$ python3 -q
>>> import numpy as np
>>> import numpy.linalg as la
>>> np.set_printoptions(precision=2, suppress=True, linewidth=200)
>>> tidy = lambda a: np.round(a, 2) + 0
>>> M = np.tril(np.array([[7, 6, -8, -2, -4],
...     [-3, -9, -3, 4, 3],
...     [8, -6, -3, -2, 4],
...     [-6, 7, -1, 7, 0],
...     [5, -6, -5, -9, 7]]), -1) + np.eye(5, dtype=int)
>>> M
array([[ 1,  0,  0,  0,  0],
       [-3,  1,  0,  0,  0],
       [ 8, -6,  1,  0,  0],
       [-6,  7, -1,  1,  0],
       [ 5, -6, -5, -9,  1]])
>>> M[:, 5]
Traceback (most recent call last):
  File "<python-input-6>", line 1, in <module>
    M[:, 5]
    ~^^^^^^
IndexError: index 5 is out of bounds for axis 1 with size 5
>>> M - M[0]
array([[ 0,  0,  0,  0,  0],
       [-4,  1,  0,  0,  0],
       [ 7, -6,  1,  0,  0],
       [-7,  7, -1,  1,  0],
       [ 4, -6, -5, -9,  1]])
>>> np.abs(M).max()
np.int64(9)
>>> M.shape
(5, 5)
>>> tidy(la.svd(M, compute_uv=False))
array([16.97,  8.65,  2.07,  0.12,  0.03])
>>> np.diff(M, axis=0)
array([[ -4,   1,   0,   0,   0],
       [ 11,  -7,   1,   0,   0],
       [-14,  13,  -2,   1,   0],
       [ 11, -13,  -4, -10,   1]])
>>> np.count_nonzero(M)
np.int64(15)
>>> K = np.load("sample7.npy")
>>> K
array([[0, 1, 0],
       [1, 0, 0],
       [0, 0, 0]])
>>> # 2 blocks once reordered
>>> w, V = la.eigh(K)
>>> x = np.array([1, 2, 1])
>>> np.abs(K).sum(axis=1).max(), np.abs(w).max()
(np.int64(1), np.float64(1.0))
>>> tidy(V * np.abs(w) @ V.T)
array([[1., 0., 0.],
       [0., 1., 0.],
       [0., 0., 0.]])
>>> x @ K @ x
np.int64(4)
>>> tidy(x @ K @ x / (x @ x)), w[0], w[-1]
(np.float64(0.67), np.float64(-1.0), np.float64(1.0))
>>> tidy(la.eigvalsh(K[1:, 1:]))
array([0., 0.])
>>> Uu, sig, Vh = la.svd(K)
>>> V = Vh[:(sig > 1e-8).sum()]
>>> rng = np.random.default_rng(48071)
>>> x = K[0] + 3 * K[1] + rng.integers(2) * np.eye(3)[1]
>>> x
array([3., 2., 0.])
>>> np.diag(V.T @ V)
array([1., 1., 0.])
>>> tidy(la.det(K))
np.float64(0.0)
>>> (K != 0).astype(int)
array([[0, 1, 0],
       [1, 0, 0],
       [0, 0, 0]])
>>> np.kron(np.eye(2, dtype=int), K)
array([[0, 1, 0, 0, 0, 0],
       [1, 0, 0, 0, 0, 0],
       [0, 0, 0, 0, 0, 0],
       [0, 0, 0, 0, 1, 0],
       [0, 0, 0, 1, 0, 0],
       [0, 0, 0, 0, 0, 0]])
>>> tidy(la.eigvals(K).sum().real)
np.float64(0.0)
>>> np.poly(K)
array([ 1.,  0., -1.,  0.])
>>> np.einsum("ij,ji->", K, K)
np.int64(2)
